$ ipython --no-banner

In [1]: import numpy as np

In [2]: np.set_printoptions(suppress=True, linewidth=120)

In [3]: tidy = lambda a: np.round(a, 2) + 0

In [4]: K = np.loadtxt("x.csv", delimiter=",")

In [5]: tidy(K)
Out[5]: 
array([[-0.82,  0.01, -0.26, -0.52],
       [-0.46, -0.27,  0.78,  0.33],
       [-0.32, -0.04, -0.54,  0.78],
       [-0.14,  0.96,  0.2 ,  0.13]])

In [6]: # keeps lengths

In [7]: tidy(np.linalg.eigvals(K))
Out[7]: array([ 1.  +0.j  , -1.  +0.j  , -0.75+0.66j, -0.75-0.66j])

In [8]: tidy(np.einsum("ij,ji->", K, K))
Out[8]: np.float64(2.24)

In [9]: tidy(np.poly(K))
Out[9]: array([ 1. ,  1.5,  0. , -1.5, -1. ])

In [10]: theta = np.deg2rad(12)

In [11]: X = np.eye(3)

In [12]: X[np.ix_([2, 0], [2, 0])] = [[np.cos(theta), -np.sin(theta)], [np.sin(theta), np.cos(theta)]]

In [13]: tidy(X)
Out[13]: 
array([[ 0.98,  0.  ,  0.21],
       [ 0.  ,  1.  ,  0.  ],
       [-0.21,  0.  ,  0.98]])

In [14]: P = np.triu(np.array([[3, 2, 1], [0, 1, 0], [2, 2, 3]]), 1) + np.eye(3)

In [15]: out = P @ X @ np.linalg.inv(P)

In [16]: tidy(np.trace(out)), tidy(np.trace(X))
Out[16]: (np.float64(2.96), np.float64(2.96))

In [17]: tidy(np.poly(out))
Out[17]: array([ 1.  , -2.96,  2.96, -1.  ])

In [18]: np.linalg.matrix_rank(out)
Out[18]: np.int64(3)

In [19]: Uu, sv, Vt = np.linalg.svd(X, full_matrices=False)

In [20]: tidy(np.sqrt((sv ** 2).sum())), tidy(np.linalg.norm(X))
Out[20]: (np.float64(1.73), np.float64(1.73))

In [21]: sv
Out[21]: array([1., 1., 1.])

In [22]: Uu.shape, sv.shape, Vt.shape
Out[22]: ((3, 3), (3,), (3, 3))

In [23]: print(tidy(Uu.T @ X @ Vt.T))
[[1. 0. 0.]
 [0. 1. 0.]
 [0. 0. 1.]]

In [24]: np.allclose(Uu * sv @ Vt, X)
Out[24]: True

In [25]: W1 = np.array([[0, 3, 2, 2, 1], [4, 2, 2, 3, 2], [0, 0, 4, 2, 0]])

In [26]: b = np.array([8, -7, 7, -9, 9])

In [27]: H = np.maximum(X @ W1 + b, 0)

In [28]: tidy(H)
Out[28]: 
array([[ 8.  ,  0.  ,  9.79,  0.  ,  9.98],
       [12.  ,  0.  ,  9.  ,  0.  , 11.  ],
       [ 8.  ,  0.  , 10.5 ,  0.  ,  8.79]])

In [29]: np.linalg.matrix_rank(H)
Out[29]: np.int64(3)

In [30]: basis = np.array([[-3, 3], [0, 2], [-1, 1], [3, -2], [1, -1]])

In [31]: W1 @ basis
Out[31]: 
array([[ 5,  3],
       [-3, 10],
       [ 2,  0]])

In [32]: (H @ basis).round(6).argmax(axis=1)
Out[32]: array([1, 1, 1])

In [33]: cov = H.T @ H

In [34]: print(tidy(np.linalg.svd(H, compute_uv=False) ** 2))
[846.94   9.16   0.75]

In [35]: print((H @ H.T).shape)
(3, 3)

In [36]: tidy(np.trace(cov)), tidy((H ** 2).sum())
Out[36]: (np.float64(856.85), np.float64(856.85))

In [37]: M = np.loadtxt("sample12.csv", delimiter=",")

In [38]: M
Out[38]: 
array([[ 1.,  2.,  1.,  3.],
       [ 0.,  0.,  1.,  2.],
       [ 0.,  0., -8.,  7.],
       [ 0.,  0.,  8., -8.]])

In [39]: # rows and columns are dependent

In [40]: Uu, sv, Vt = np.linalg.svd(M)

In [41]: np.argmax(sv[:-1] / (sv[1:] + 1e-6)) + 1
Out[41]: np.int64(3)

In [42]: tidy(sv)
Out[42]: array([15.59,  4.06,  1.21,  0.  ])

In [43]: out = Uu[:, :3] @ np.diag(sv[:3]) @ Vt[:3]

In [44]: print(np.linalg.matrix_rank(M, rtol=0.05))
3

In [45]: E = np.loadtxt("w.csv", delimiter=",")

In [46]: E
Out[46]: 
array([[ 1., -1., -1.,  1.,  1., -1., -1.,  1.],
       [ 1.,  1.,  1.,  1., -1., -1., -1., -1.],
       [ 1.,  1., -1., -1., -1., -1.,  1.,  1.]])

In [47]: np.linalg.matrix_rank(E)
Out[47]: np.int64(3)

In [48]: np.abs(E).max()
Out[48]: np.float64(1.0)

In [49]: tidy(np.linalg.norm(E))
Out[49]: np.float64(4.9)

In [50]: tidy(np.linalg.svd(E, compute_uv=False))
Out[50]: array([2.83, 2.83, 2.83])

In [51]: E.shape
Out[51]: (3, 8)

In [52]: def softmax(z):
    ...:     e = np.exp(z - z.max(axis=-1, keepdims=True))
    ...:     return e / e.sum(axis=-1, keepdims=True)
    ...: 

In [53]: print(tidy(softmax(10 * E[2])))
[0.25 0.25 0.   0.   0.   0.   0.25 0.25]

In [54]: att = E @ E.T / np.sqrt(8)

In [55]: tidy(softmax(att)[2] @ E)
Out[55]: array([ 1.  ,  0.89, -0.89, -0.79, -0.89, -1.  ,  0.79,  0.89])

In [56]: tidy(softmax(att))
Out[56]: 
array([[0.89, 0.05, 0.05],
       [0.05, 0.89, 0.05],
       [0.05, 0.05, 0.89]])

In [57]: arr = np.load("case2.npy")

In [58]: arr
Out[58]: 
array([[22, 24, 25],
       [24, 54, 56],
       [25, 56, 63]])

In [59]: # symmetric

In [60]: out = arr[0, 0] * arr[1:] - np.outer(arr[1:, 0], arr[0])

In [61]: out
Out[61]: 
array([[  0, 612, 632],
       [  0, 632, 761]])

In [62]: tidy(arr[:, 0] / arr[0, 0])
Out[62]: array([1.  , 1.09, 1.14])

In [63]: w, evecs = np.linalg.eig(arr)

In [64]: print(tidy(w))
[126.2   10.53   2.27]

In [65]: tidy(np.sort(np.linalg.eigvals(arr @ arr)))
Out[65]: array([    5.14,   110.88, 15926.98])

In [66]: print(tidy(arr @ evecs[:, 0] - w[0] * evecs[:, 0]))
[0. 0. 0.]

In [67]: tidy(np.prod(w))
Out[67]: np.float64(3014.0)

In [68]: np.kron(np.eye(2, dtype=int), arr)
Out[68]: 
array([[22, 24, 25,  0,  0,  0],
       [24, 54, 56,  0,  0,  0],
       [25, 56, 63,  0,  0,  0],
       [ 0,  0,  0, 22, 24, 25],
       [ 0,  0,  0, 24, 54, 56],
       [ 0,  0,  0, 25, 56, 63]])

In [69]: print(tidy(np.linalg.det(arr.T)))
3014.0

In [70]: w, evecs = np.linalg.eigh(arr)

In [71]: x0 = np.array([-2, 1, -2])

In [72]: np.abs(arr).sum(axis=1).max(), tidy(np.abs(w).max())
Out[72]: (np.int64(144), np.float64(126.2))

In [73]: (np.sign(evecs[:, -1].round(6)) == np.sign(evecs[0, -1].round(6))).astype(int)
Out[73]: array([1, 1, 1])

In [74]: x0 @ arr @ x0
Out[74]: np.int64(274)

In [75]: tidy(evecs * np.abs(w) @ evecs.T)
Out[75]: 
array([[22., 24., 25.],
       [24., 54., 56.],
       [25., 56., 63.]])

In [76]: tidy(x0 @ arr @ x0 / (x0 @ x0)), tidy(w[0]), tidy(w[-1])
Out[76]: (np.float64(30.44), np.float64(2.27), np.float64(126.2))
